$ ipython --no-banner

In [1]: import numpy as np

In [2]: np.set_printoptions(precision=3, suppress=True, linewidth=100)

In [3]: def tidy(a):
   ...:     return np.round(a, 3) + 0
   ...: 

In [4]: M = np.load("w.npy")

In [5]: M
Out[5]: 
array([[-4.,  0., -5.,  1., -1.,  0.],
       [-3., -3.,  4.,  3., -4.,  0.],
       [-3.,  0., -4.,  1.,  5.,  0.],
       [ 5., -1., -4.,  1., -2.,  0.],
       [ 3.,  5., -1.,  4.,  4.,  0.],
       [ 0.,  0.,  0.,  0.,  0., -7.]])

In [6]: r0 = np.array([-5, 9, 5, 8, 2, -8])

In [7]: Y = M + np.outer(r0, np.eye(6)[0])

In [8]: tidy(np.linalg.det(Y) / np.linalg.det(M)), tidy(1 + np.linalg.solve(M, r0)[0])
Out[8]: (np.float64(2.203), np.float64(2.203))

In [9]: np.linalg.matrix_rank(np.linalg.inv(Y) - np.linalg.inv(M), tol=1e-8)
Out[9]: np.int64(1)

In [10]: W1 = np.array([[1, -5], [-2, 5], [0, -2], [5, 1], [3, 3], [-4, 3]])

In [11]: coef = np.array([3, 3])

In [12]: hid = np.maximum(M @ W1 + coef, 0)

In [13]: hid
Out[13]: 
array([[ 1., 31.],
       [ 9.,  0.],
       [20., 42.],
       [ 9.,  0.],
       [28., 31.],
       [31.,  0.]])

In [14]: (hid > 0).mean(axis=0)
Out[14]: array([1. , 0.5])

In [15]: np.linalg.matrix_rank(hid)
Out[15]: np.int64(2)

In [16]: Z = np.array([[1, 2, 0], [0, 3, 3]])

In [17]: W1 @ Z
Out[17]: 
array([[  1, -13, -15],
       [ -2,  11,  15],
       [  0,  -6,  -6],
       [  5,  13,   3],
       [  3,  15,   9],
       [ -4,   1,   9]])

In [18]: hid @ Z
Out[18]: 
array([[  1.,  95.,  93.],
       [  9.,  18.,   0.],
       [ 20., 166., 126.],
       [  9.,  18.,   0.],
       [ 28., 149.,  93.],
       [ 31.,  62.,   0.]])

In [19]: J = np.loadtxt("dump.csv", delimiter=",")

In [20]: J
Out[20]: 
array([[ 0.7  , -1.   ,  0.103, -0.4  , -1.5  , -0.5  ,  0.5  , -1.2  , -0.1  ],
       [-0.8  , -0.7  , -0.809,  0.   , -0.9  ,  0.7  , -1.1  ,  0.4  ,  0.8  ],
       [-0.9  ,  0.   , -0.282,  0.6  , -0.2  ,  2.   , -0.5  , -1.4  ,  0.3  ],
       [ 0.4  , -0.8  , -0.003, -0.4  ,  0.   ,  0.4  , -0.1  ,  0.   ,  0.   ],
       [-1.3  , -0.6  ,  1.483, -0.2  , -1.9  , -0.9  , -0.2  ,  0.9  , -1.5  ],
       [ 1.   , -0.1  , -0.413, -1.5  , -0.3  , -0.1  ,  0.6  , -1.   ,  0.4  ],
       [-0.4  , -1.1  ,  0.499,  0.1  ,  0.5  ,  0.7  , -0.3  ,  0.1  , -0.5  ],
       [-0.3  , -0.7  ,  1.197, -0.1  , -0.6  ,  1.5  ,  0.5  , -0.8  , -1.2  ],
       [-0.9  , -1.1  , -1.812, -1.   , -1.2  , -1.2  , -1.1  ,  0.2  ,  1.8  ],
       [ 0.2  ,  1.3  ,  1.398,  0.   ,  1.1  ,  1.7  ,  0.6  ,  0.1  , -1.4  ],
       [ 0.1  ,  0.2  ,  1.015, -0.9  ,  1.1  , -0.8  , -0.1  , -0.2  , -1.   ],
       [ 0.   ,  0.8  , -0.315,  0.4  , -1.7  ,  1.4  , -0.2  ,  0.2  ,  0.3  ],
       [-0.3  ,  0.4  , -1.327, -1.3  ,  0.5  , -1.   ,  0.6  , -0.5  ,  1.3  ],
       [ 0.4  , -0.8  , -1.384,  1.2  ,  2.4  ,  1.1  ,  0.7  , -0.2  ,  1.4  ],
       [ 0.8  ,  1.1  , -0.164, -0.3  ,  1.2  , -1.9  , -0.4  ,  1.4  ,  0.2  ],
       [ 0.3  ,  0.1  , -1.315, -1.4  ,  0.   ,  1.   , -0.2  , -1.4  ,  1.3  ],
       [-0.8  , -0.2  ,  0.356, -1.   ,  0.8  ,  0.7  , -0.7  ,  0.3  , -0.4  ],
       [ 1.3  , -1.2  , -0.091,  1.5  , -0.2  , -0.1  , -1.7  ,  0.4  ,  0.1  ],
       [-0.1  , -0.2  ,  1.403, -0.5  ,  0.4  ,  1.6  ,  0.7  , -0.3  , -1.4  ],
       [-0.5  ,  0.   , -0.777,  1.1  ,  0.9  , -0.2  , -0.3  , -0.4  ,  0.8  ],
       [-0.4  ,  1.2  , -0.392, -1.   ,  1.2  , -0.8  , -0.6  ,  0.2  ,  0.4  ],
       [-0.2  ,  0.7  , -1.126, -0.1  ,  0.6  ,  0.4  , -0.8  , -1.6  ,  1.1  ]])

In [21]: x = np.array([-3, 2, -2, 2, 0, 3, 0, -2, 1])

In [22]: y = J @ x

In [23]: tidy(np.linalg.pinv(J) @ J)
Out[23]: 
array([[1., 0., 0., 0., 0., 0., 0., 0., 0.],
       [0., 1., 0., 0., 0., 0., 0., 0., 0.],
       [0., 0., 1., 0., 0., 0., 0., 0., 0.],
       [0., 0., 0., 1., 0., 0., 0., 0., 0.],
       [0., 0., 0., 0., 1., 0., 0., 0., 0.],
       [0., 0., 0., 0., 0., 1., 0., 0., 0.],
       [0., 0., 0., 0., 0., 0., 1., 0., 0.],
       [0., 0., 0., 0., 0., 0., 0., 1., 0.],
       [0., 0., 0., 0., 0., 0., 0., 0., 1.]])

In [24]: try:
    ...:     np.linalg.solve(J, y)
    ...: except np.linalg.LinAlgError as e:
    ...:     print(e)
    ...: 
Last 2 dimensions of the array must be square

In [25]: rng = np.random.default_rng(510)

In [26]: y = y + 0.02 * rng.normal(size=22)

In [27]: tidy(y)
Out[27]: 
array([-4.294,  4.7  , 13.547, -2.406, -6.663, -3.276, -0.391,  1.805, -0.079,  2.693, -6.72 ,
        7.111,  1.068,  7.442, -8.786,  6.221,  0.399, -4.108,  0.081,  6.252, -0.034,  9.57 ])

In [28]: coef, *_ = np.linalg.lstsq(J, y)

In [29]: tidy(np.linalg.norm(y - J @ coef))
Out[29]: np.float64(0.025)

In [30]: cov = np.cov(J, rowvar=False)

In [31]: np.argwhere(np.triu(np.abs(np.corrcoef(J.T)) > 0.8, 1))
Out[31]: array([[2, 8]])

In [32]: tidy(np.polyfit(J[:, 8], J[:, 7], 1))
Out[32]: array([-0.191, -0.195])

In [33]: Xc = (J - J.mean(axis=0)) / J.std(axis=0)

In [34]: tidy(Xc.std(axis=0))
Out[34]: array([1., 1., 1., 1., 1., 1., 1., 1., 1.])

In [35]: coef = np.linalg.lstsq(np.delete(Xc, 8, axis=1), Xc[:, 8])[0]

In [36]: np.abs(coef).argmax()
Out[36]: np.int64(2)

In [37]: tidy(1 - np.var(Xc[:, 8] - np.delete(Xc, 8, axis=1) @ coef))
Out[37]: np.float64(1.0)

In [38]: np.argsort(-np.linalg.norm(J, axis=0).round(6), kind="stable")[:3]
Out[38]: array([5, 4, 2])

In [39]: tidy(np.abs(np.linalg.svd(J)[2][-1]))
Out[39]: array([0.003, 0.001, 0.706, 0.009, 0.003, 0.004, 0.001, 0.002, 0.708])

In [40]: round(np.log10(np.linalg.cond(J)))
Out[40]: 2

In [41]: np.linalg.cond(J) > 100
Out[41]: np.True_

In [42]: Z = J[[8, 17]].astype(float)

In [43]: for _ in range(5):
    ...:     lab = np.linalg.norm(J[:, None] - Z, axis=-1).argmin(axis=1)
    ...:     Z = np.array([J[lab == j].mean(axis=0) for j in range(2)])
    ...: 

In [44]: lab
Out[44]: array([1, 0, 1, 1, 1, 0, 1, 1, 0, 1, 1, 1, 0, 1, 1, 0, 1, 1, 1, 1, 0, 0])

In [45]: np.bincount(lab)
Out[45]: array([ 7, 15])

In [46]: mat = np.load("mat.npy")

In [47]: tidy(mat)
Out[47]: 
array([[ 0.033, -0.016, -0.049,  0.049,  0.163],
       [-0.016,  0.008,  0.024, -0.024, -0.081],
       [-0.049,  0.024,  0.073, -0.073, -0.244],
       [ 0.049, -0.024, -0.073,  0.073,  0.244],
       [ 0.163, -0.081, -0.244,  0.244,  0.813]])

In [48]: rank = np.linalg.matrix_rank(mat)

In [49]: rank
Out[49]: np.int64(1)

In [50]: null = np.linalg.svd(mat)[2][rank:].T

In [51]: [int(np.linalg.matrix_rank(np.delete(mat, i, axis=0))) for i in range(5)]
Out[51]: [1, 1, 1, 1, 1]

In [52]: [int(np.linalg.matrix_rank(mat[:, :j + 1])) for j in range(5)]
Out[52]: [1, 1, 1, 1, 1]

In [53]: [int(np.linalg.matrix_rank(mat[:i])) for i in range(1, len(mat) + 1)]
Out[53]: [1, 1, 1, 1, 1]

In [54]: Xc = J - J.mean(axis=0)

In [55]: vecs = np.linalg.svd(Xc)[2][:8]

In [56]: Y = Xc - Xc @ vecs.T @ vecs

In [57]: tidy(np.diag(vecs.T @ vecs))
Out[57]: array([1.   , 1.   , 0.502, 1.   , 1.   , 1.   , 1.   , 1.   , 0.499])

In [58]: np.linalg.norm(Y, axis=1).round(6).argmax()
Out[58]: np.int64(16)

In [59]: tidy((Xc @ vecs.T).std(axis=0))
Out[59]: array([1.433, 1.161, 1.119, 0.917, 0.711, 0.599, 0.457, 0.452])

In [60]: tidy(np.cov(Xc @ vecs.T, rowvar=False))
Out[60]: 
array([[2.153, 0.   , 0.   , 0.   , 0.   , 0.   , 0.   , 0.   ],
       [0.   , 1.411, 0.   , 0.   , 0.   , 0.   , 0.   , 0.   ],
       [0.   , 0.   , 1.312, 0.   , 0.   , 0.   , 0.   , 0.   ],
       [0.   , 0.   , 0.   , 0.882, 0.   , 0.   , 0.   , 0.   ],
       [0.   , 0.   , 0.   , 0.   , 0.529, 0.   , 0.   , 0.   ],
       [0.   , 0.   , 0.   , 0.   , 0.   , 0.376, 0.   , 0.   ],
       [0.   , 0.   , 0.   , 0.   , 0.   , 0.   , 0.219, 0.   ],
       [0.   , 0.   , 0.   , 0.   , 0.   , 0.   , 0.   , 0.214]])

In [61]: W1 = np.array([[2, -3], [-3, 1], [2, 1], [1, 1], [-3, -1]])

In [62]: coef = np.array([3, 3])

In [63]: hid = np.maximum(mat @ W1 + coef, 0)

In [64]: np.linalg.matrix_rank(hid)
Out[64]: np.int64(2)

In [65]: (hid > 0).mean(axis=0)
Out[65]: array([1., 1.])

In [66]: (hid > 0).astype(int)
Out[66]: 
array([[1, 1],
       [1, 1],
       [1, 1],
       [1, 1],
       [1, 1]])

In [67]: tidy(hid)
Out[67]: 
array([[2.577, 2.724],
       [3.211, 3.138],
       [3.634, 3.415],
       [2.366, 2.585],
       [0.886, 1.618]])

In [68]: Z = np.array([[-1, 2, 1], [2, -1, 0]])

In [69]: W1 @ Z
Out[69]: 
array([[-8,  7,  2],
       [ 5, -7, -3],
       [ 0,  3,  2],
       [ 1,  1,  1],
       [ 1, -5, -3]])

In [70]: (hid @ Z).round(6).argmax(axis=1)
Out[70]: array([0, 1, 1, 0, 0])

In [71]: np.linalg.lstsq(mat[:-1].T, mat[-1])[2]
Out[71]: np.int32(1)

In [72]: tidy(np.trace(np.linalg.pinv(mat) @ mat))
Out[72]: np.float64(1.0)

In [73]: np.allclose(mat[:-1].T @ np.linalg.lstsq(mat[:-1].T, mat[-1])[0], mat[-1])
Out[73]: True

In [74]: E = np.loadtxt("test6.csv", delimiter=",")

In [75]: tidy(E)
Out[75]: 
array([[  5.623,  -0.629,   1.741,  -7.378,   7.98 , -12.748,  -2.343,  -5.076,  -7.286],
       [  3.567,  -0.624,   2.227,  -6.477,   5.736, -12.803,  -1.486,  -7.038,  -9.562],
       [ -8.753,   0.55 ,  -0.56 ,   8.045, -11.131,  10.814,   3.647,   0.592,   1.882],
       [  2.312,  -0.607,   2.455,  -5.816,   4.325, -12.546,  -0.963,  -8.   , -10.648],
       [ -9.612,   0.091,   1.948,   4.733, -10.686,   1.109,   4.005,  -8.066,  -9.213],
       [  2.958,  -0.617,   2.344,  -6.165,   5.054, -12.703,  -1.232,  -7.525, -10.115],
       [ -1.175,   0.583,  -2.623,   5.156,  -3.023,  12.151,   0.49 ,   8.741,  11.462],
       [  7.377,   0.165,  -2.668,  -1.756,   7.497,   4.073,  -3.074,  10.176,  12.229],
       [ -6.09 ,  -0.263,   2.839,   0.431,  -5.807,  -6.037,   2.537, -10.566, -12.898],
       [  9.838,  -0.133,  -1.792,  -5.166,  11.058,  -1.982,  -4.099,   7.57 ,   8.543],
       [ -9.724,   0.468,   0.092,   7.795, -11.938,   9.015,   4.052,  -1.771,  -1.052],
       [ -0.808,  -0.526,   2.833,  -3.873,   0.703, -11.117,   0.337,  -9.753, -12.519],
       [ -8.255,   0.574,  -0.809,   8.035, -10.666,  11.375,   3.439,   1.511,   3.007],
       [  5.917,  -0.627,   1.658,  -7.484,   8.292, -12.682,  -2.465,  -4.749,  -6.9  ],
       [ -1.471,  -0.502,   2.88 ,  -3.407,  -0.086, -10.675,   0.613, -10.013, -12.771],
       [ -5.329,   0.631,  -1.821,   7.265,  -7.665,  12.798,   2.22 ,   5.391,   7.655],
       [ -0.407,   0.564,  -2.716,   4.679,  -2.132,  11.802,   0.17 ,   9.175,  11.925]])

In [76]: cov = E.T @ E

In [77]: np.allclose(cov, cov.T)
Out[77]: True

In [78]: np.allclose(E[:-1].T @ np.linalg.lstsq(E[:-1].T, E[-1])[0], E[-1])
Out[78]: True

In [79]: np.unique(E.round(6), axis=0).shape
Out[79]: (17, 9)

In [80]: r0 = np.array([0, 1])

In [81]: tidy(np.convolve(E[0], r0))
Out[81]: array([  0.   ,   5.623,  -0.629,   1.741,  -7.378,   7.98 , -12.748,  -2.343,  -5.076,  -7.286])

In [82]: X = np.loadtxt("block18.csv", delimiter=",")

In [83]: X
Out[83]: 
array([[ 2.,  1., -1.,  1., -2., -4.],
       [-2., -1.,  0.,  1.,  0.,  4.],
       [-2.,  1., -2.,  2., -2.,  4.],
       [-2., -2.,  0.,  0.,  1.,  4.],
       [-1., -1., -1., -1., -2.,  2.],
       [-1., -1., -1., -2., -1.,  2.],
       [ 0., -1., -1., -1., -1.,  0.],
       [-1., -2., -2.,  2.,  1.,  2.],
       [-1., -2.,  1.,  0., -2.,  2.],
       [ 2.,  1.,  2.,  0., -1., -4.],
       [-2., -1.,  1.,  0.,  0.,  4.],
       [ 1., -2., -2., -1., -2., -2.]])

In [84]: # rows and columns are dependent

In [85]: x = np.array([1, 2, 2, 1, 1, 3])

In [86]: h1 = np.maximum(X @ x, 0)

In [87]: np.maximum(X @ x, 0) - np.maximum(-X @ x, 0)
Out[87]: array([-11.,   9.,   8.,   7.,  -2.,  -2.,  -6.,   0.,   1.,  -5.,  10., -16.])

In [88]: np.flatnonzero(h1 > 1e-9)
Out[88]: array([ 1,  2,  3,  8, 10])

In [89]: X * (h1 > 1e-9)[:, None]
Out[89]: 
array([[ 0.,  0., -0.,  0., -0., -0.],
       [-2., -1.,  0.,  1.,  0.,  4.],
       [-2.,  1., -2.,  2., -2.,  4.],
       [-2., -2.,  0.,  0.,  1.,  4.],
       [-0., -0., -0., -0., -0.,  0.],
       [-0., -0., -0., -0., -0.,  0.],
       [ 0., -0., -0., -0., -0.,  0.],
       [-0., -0., -0.,  0.,  0.,  0.],
       [-1., -2.,  1.,  0., -2.,  2.],
       [ 0.,  0.,  0.,  0., -0., -0.],
       [-2., -1.,  1.,  0.,  0.,  4.],
       [ 0., -0., -0., -0., -0., -0.]])
